$ ipython --no-banner

In [1]: import numpy as np

In [2]: from numpy import linalg as LA

In [3]: np.set_printoptions(precision=1, suppress=True, linewidth=120)

In [4]: rnd = lambda a: np.round(a, 1) + 0

In [5]: feats = np.load("x.npy")

In [6]: print(feats)
[[2 3 4 0 1 1 4 1 2]
 [1 3 1 3 1 1 2 3 4]
 [1 3 1 0 1 5 3 3 2]
 [2 3 2 3 0 3 5 0 3]
 [4 3 2 2 3 5 5 4 0]
 [2 4 3 4 4 0 4 4 0]
 [4 2 0 5 2 4 5 0 1]
 [1 3 1 0 1 5 3 3 2]
 [4 3 2 2 0 0 3 1 5]
 [0 1 1 5 0 3 3 4 3]
 [2 1 4 2 2 2 4 5 2]
 [4 5 5 3 2 4 3 1 4]]

In [7]: P = feats @ LA.solve(feats.T @ feats, feats.T)

In [8]: print(np.allclose(P @ P, P))
True

In [9]: print(rnd(P @ feats[:, 4]))
[1. 1. 1. 0. 3. 4. 2. 1. 0. 0. 2. 2.]

In [10]: x0 = np.array([1, 4, 9, 5, 6, 8, 4, 6, 9])

In [11]: target = feats @ x0

In [12]: print(rnd(LA.lstsq(feats, target)[0]))
[1. 4. 9. 5. 6. 8. 4. 6. 9.]

In [13]: rng = np.random.default_rng(19)

In [14]: target = target + 0.1 * rng.normal(size=12)

In [15]: print(rnd(target))
[104.  113.1 116.  117.9 146.1 128.9 110.1 115.9 107.1 125.  143.9 182.1]

In [16]: beta, *_ = LA.lstsq(feats, target)

In [17]: print(rnd(feats.T @ (target - feats @ beta)))
[0. 0. 0. 0. 0. 0. 0. 0. 0.]

In [18]: print([round(float(LA.norm(LA.solve(feats.T @ feats + lam * np.eye(9), feats.T @ target))), 2) for lam in (0, 1, 10, 100)])
[18.86, 18.12, 17.04, 14.55]

In [19]: left, sig, Vh = LA.svd(feats, full_matrices=False)

In [20]: print(rnd(sig))
[26.7  7.4  6.7  6.4  6.1  3.4  3.   2.8  0.7]

In [21]: print(rnd(sig / sig[0]))
[1.  0.3 0.3 0.2 0.2 0.1 0.1 0.1 0. ]

In [22]: print((sig > 1e-8).sum())
9

In [23]: print(rnd(np.abs(Vh[0])))
[0.3 0.4 0.3 0.3 0.2 0.4 0.5 0.3 0.3]

In [24]: x0 = np.array([9, 4, -6, -7, -5, 0, 9, 1, 5])

In [25]: target = feats @ x0

In [26]: beta, lr = np.zeros(9), 1 / LA.norm(feats, 2) ** 2

In [27]: for i in range(3):
    ...:     beta -= lr * feats.T @ (feats @ beta - target)
    ...:     if i % 1 == 0: print(i, round(LA.norm(feats @ beta - target), 1))
    ...: 
0 67.3
1 64.4
2 61.7

In [28]: print(rnd(beta))
[2.2 2.2 1.3 0.9 0.5 2.3 2.8 0.9 2.2]

In [29]: print(rnd(LA.cond(feats)))
36.4

In [30]: print(feats.sum(axis=1))
[18 19 19 21 28 25 23 19 20 20 24 31]

In [31]: print(np.diff(feats, axis=0))
[[-1  0 -3  3  0  0 -2  2  2]
 [ 0  0  0 -3  0  4  1  0 -2]
 [ 1  0  1  3 -1 -2  2 -3  1]
 [ 2  0  0 -1  3  2  0  4 -3]
 [-2  1  1  2  1 -5 -1  0  0]
 [ 2 -2 -3  1 -2  4  1 -4  1]
 [-3  1  1 -5 -1  1 -2  3  1]
 [ 3  0  1  2 -1 -5  0 -2  3]
 [-4 -2 -1  3  0  3  0  3 -2]
 [ 2  0  3 -3  2 -1  1  1 -1]
 [ 2  4  1  1  0  2 -1 -4  2]]

In [32]: print(feats.shape)
(12, 9)

In [33]: print(feats.sum(axis=0))
[27 34 26 29 17 33 44 29 28]

In [34]: print(rnd(LA.norm(feats)))
30.3

In [35]: X = np.load("test19.npy")

In [36]: print(X)
[[-0.6 -1.7  0.4  0.1 -0.4 -0.3]
 [ 0.2 -0.1 -1.5  0.5 -0.8 -0.3]
 [-0.2  0.2 -1.   0.2 -0.8 -0.1]
 [-0.4  1.5 -1.   0.4 -1.4 -0.2]
 [ 0.4  0.1 -0.4 -1.2  0.2  1.2]
 [-0.3 -1.2 -0.2  0.5 -0.2 -0.6]
 [ 0.6 -0.2 -0.2 -0.9  0.4  0.9]
 [-0.5  0.7  0.9  1.5 -0.5 -1.5]
 [-0.8 -0.7  1.7 -0.8  0.7  0.7]
 [ 2.   0.4 -1.1  0.5 -0.1 -0.6]
 [ 0.5 -1.   1.1  0.7  1.5 -0.6]
 [-0.6  0.3 -0.1 -0.2  0.2  0.1]
 [-0.4 -0.7 -0.4  0.8  1.8 -0.7]
 [-1.8 -0.9 -0.2 -1.2  0.7  1.1]
 [ 0.2  0.7  0.7  0.6  0.4 -0.6]
 [-0.6 -0.7  0.5  0.5 -0.5 -0.5]
 [-1.9 -2.2  1.   0.8 -1.6 -0.7]
 [-0.3 -0.2 -1.  -0.4 -0.9  0.3]
 [-0.9 -0.8  2.4 -0.9  0.2  0.9]
 [ 1.2  0.8  0.1 -1.5  0.3  1.6]
 [ 1.9  0.4 -1.8  1.1  0.6 -1. ]
 [-1.8 -0.5  1.5 -0.6 -0.4  0.5]
 [-1.3 -0.6  0.  -0.9  0.4  0.8]
 [ 0.  -1.8  0.8  0.5  2.3 -0.6]
 [ 0.3 -1.8  0.   1.2 -0.1 -1.4]
 [ 1.9 -0.2 -2.1 -0.3  1.9  0.3]
 [ 0.4 -1.6 -0.4  1.1  0.1 -1.1]
 [-0.6  1.4  1.4 -0.1 -0.3  0.3]
 [-0.1 -0.1 -0.8 -0.5 -1.9  0.5]
 [ 1.   1.2 -1.2 -1.5  1.9  1.4]
 [-0.7 -1.3  1.1 -0.2 -1.4  0.2]
 [ 0.2  0.3  0.4  0.9 -0.7 -0.8]
 [ 0.3 -0.1 -0.1  1.5  0.3 -1.3]
 [-0.6  1.5  0.2 -0.3  0.2  0.3]
 [-0.9  0.9  0.1  0.2 -0.8 -0.1]
 [ 0.2 -0.9 -0.3  0.4  0.  -0.4]
 [ 0.8 -1.6 -0.7  0.6  0.3 -0.4]
 [ 1.6 -0.5  1.2 -1.4  0.7  1.4]
 [ 1.3  0.9 -0.3 -1.   0.7  1. ]
 [ 0.8  1.5 -0.4 -0.6  0.8  0.5]
 [-1.2  0.5 -1.1 -1.   1.7  0.9]
 [ 0.1 -1.3  0.6  0.1  0.6 -0.2]
 [-0.3  0.1 -1.5  0.1 -0.3  0. ]
 [-1.  -1.2 -0.7 -2.3  0.6  2.2]
 [-0.6 -0.9 -0.7 -1.6  0.5  1.6]
 [ 1.3 -1.3 -0.9  0.2 -0.1 -0.3]]

In [37]: idx = X[:, 0] > np.median(X[:, 0])

In [38]: f = X[idx].mean(axis=0) - X[~idx].mean(axis=0)

In [39]: print(rnd((((X - X.mean(axis=0)) @ f > 0) == idx).mean()))
0.9

In [40]: print(((X - X.mean(axis=0)) @ f > 0).astype(int))
[0 1 0 0 1 0 1 0 0 1 1 0 1 0 1 0 0 0 0 1 1 0 0 1 1 1 1 0 0 1 0 1 1 0 0 1 1 1 1 1 0 1 1 0 0 1]

In [41]: print(np.argsort(-np.abs(f).round(6), kind="stable"))
[0 4 2 3 5 1]
